% python3 -q
>>> import numpy as np
>>> import numpy.linalg as la
>>> np.set_printoptions(precision=2, suppress=True, linewidth=100)
>>> other = np.array([[1, 1], [1, -1]])
>>> rng = np.random.default_rng(77)
>>> feats = np.kron(other, np.kron(other, other))[rng.permutation(8)][:4]
>>> print(feats)
[[ 1  1  1  1  1  1  1  1]
 [ 1  1 -1 -1 -1 -1  1  1]
 [ 1 -1 -1  1 -1  1  1 -1]
 [ 1 -1  1 -1 -1  1 -1  1]]
>>> other = feats / np.sqrt((feats ** 2).mean(axis=1, keepdims=True))
>>> print(la.norm(other, axis=1))
[2.83 2.83 2.83 2.83]
>>> print(feats - feats.mean(axis=1, keepdims=True))
[[ 0.  0.  0.  0.  0.  0.  0.  0.]
 [ 1.  1. -1. -1. -1. -1.  1.  1.]
 [ 1. -1. -1.  1. -1.  1.  1. -1.]
 [ 1. -1.  1. -1. -1.  1. -1.  1.]]
>>> print(la.matrix_rank(other) == la.matrix_rank(feats))
True
>>> print(other[3])
[ 1. -1.  1. -1. -1.  1. -1.  1.]
>>> other = np.array([[2, 1],
...     [1, 4],
...     [-2, 3],
...     [-1, 3],
...     [-3, -5],
...     [-1, -4],
...     [1, -2],
...     [2, 4]])
>>> print(np.einsum("ik,kj->ij", feats, other))
[[-1  4]
 [13 10]
 [ 3 -8]
 [ 3  4]]
>>> print(np.einsum("ij->j", feats))
[ 4  0  0  0 -2  2  2  2]
>>> print(feats @ other)
[[-1  4]
 [13 10]
 [ 3 -8]
 [ 3  4]]
>>> print(np.einsum("ik,kj->ji", feats, other))
[[-1 13  3  3]
 [ 4 10 -8  4]]
>>> other = feats + rng.integers(-2, 3, (4, 2)) @ rng.integers(-2, 3, (2, 8))
>>> print(other)
[[ 5  3 -2  4 -2  2  4  0]
 [ 2 -3  2 -1 -1 -3 -2  0]
 [ 2 -5  2  1 -1 -1 -2 -2]
 [-5 -1  3 -5  3  1 -3  3]]
>>> print(la.matrix_rank(other - feats, tol=1e-8))
2
>>> print(np.round(la.svd(other - feats, compute_uv=False), 2) + 0)
[11.95  8.68  0.    0.  ]
>>> print(other - feats)
[[ 4  2 -3  3 -3  1  3 -1]
 [ 1 -4  3  0  0 -2 -3 -1]
 [ 1 -4  3  0  0 -2 -3 -1]
 [-6  0  2 -4  4  0 -2  2]]
>>> left, sv, Vh = la.svd(feats, full_matrices=False)
>>> print(left.shape, sv.shape, Vh.shape)
(4, 4) (4,) (4, 8)
>>> print(sv)
[2.83 2.83 2.83 2.83]
>>> print(feats.sum(axis=0))
[ 4  0  0  0 -2  2  2  2]
>>> print(la.matrix_rank(feats))
4
>>> print(la.svd(feats, compute_uv=False))
[2.83 2.83 2.83 2.83]
>>> print(np.diff(feats, axis=0))
[[ 0  0 -2 -2 -2 -2  0  0]
 [ 0 -2  0  2  0  2  0 -2]
 [ 0  0  2 -2  0  0 -2  2]]
>>> print(np.abs(feats).max())
1
>>> print(feats.mean(axis=0))
[ 1.   0.   0.   0.  -0.5  0.5  0.5  0.5]
>>> X = np.loadtxt("sample15.csv", delimiter=",")
>>> print(X)
[[ 0.  2.  4.  5. -2.  4. -6.  2.  0.  9. -2.]
 [-2.  0.  1.  1. -7.  2.  6.  5.  0.  5.  3.]
 [-4. -1.  0.  3. -3. -1.  0.  5.  7.  4.  3.]
 [-5. -1. -3.  0.  7.  1. -1.  8. -2. -2. -3.]
 [ 2.  7.  3. -7.  0. -3.  4.  1.  7.  5. -2.]
 [-4. -2.  1. -1.  3.  0.  2.  3. -7. -5. -1.]
 [ 6. -6.  0.  1. -4. -2.  0.  1. -4.  6. -3.]
 [-2. -5. -5. -8. -1. -3. -1.  0. -1.  1.  8.]
 [ 0.  0. -7.  2. -7.  7.  4.  1.  0. -2.  3.]
 [-9. -5. -4.  2. -5.  5. -6. -1.  2.  0. -6.]
 [ 2. -3. -3.  3.  2.  1.  3. -8. -3.  6.  0.]]
>>> # null space of dimension 1
>>> left, sv, Vh = la.svd(X)
>>> V = Vh[:(sv > 1e-8).sum()]
>>> vec = X[4] + 3 * X[5] + rng.integers(2) * np.eye(11)[10]
>>> print(vec)
[-10.   1.   6. -10.   9.  -3.  10.  10. -14. -10.  -4.]
>>> print(np.allclose(V.T @ V @ vec, vec))
False
>>> print(np.diag(V.T @ V))
[0.97 0.75 0.84 0.95 0.94 0.66 0.99 1.   0.91 1.   1.  ]
>>> print(round(la.norm(vec - V.T @ V @ vec), 2))
0.07
>>> print(la.matrix_rank(np.vstack([X, vec])))
11
>>> W0 = np.array([[2, 0, 0, 0, 0, 0],
...     [0, 0, 0, 0, 0, 0],
...     [0, 0, 3, 0, 0, 0],
...     [0, 0, 0, 3, 0, 0],
...     [0, 0, 0, 0, 2, 0],
...     [0, 0, 0, 0, 0, 3]])
>>> print((W0 + W0.T) / 2)
[[2. 0. 0. 0. 0. 0.]
 [0. 0. 0. 0. 0. 0.]
 [0. 0. 3. 0. 0. 0.]
 [0. 0. 0. 3. 0. 0.]
 [0. 0. 0. 0. 2. 0.]
 [0. 0. 0. 0. 0. 3.]]
>>> W0.inv()
Traceback (most recent call last):
  File "<python-input-44>", line 1, in <module>
    W0.inv()
    ^^^^^^
AttributeError: 'numpy.ndarray' object has no attribute 'inv'
>>> print(W0 @ W0)
[[4 0 0 0 0 0]
 [0 0 0 0 0 0]
 [0 0 9 0 0 0]
 [0 0 0 9 0 0]
 [0 0 0 0 4 0]
 [0 0 0 0 0 9]]
>>> print(np.trace(W0))
13
>>> print(np.sort(np.abs(la.eigvals(W0))))
[0. 2. 2. 3. 3. 3.]
>>> print(round(np.abs(la.eigvals(W0)).max(), 2))
3.0
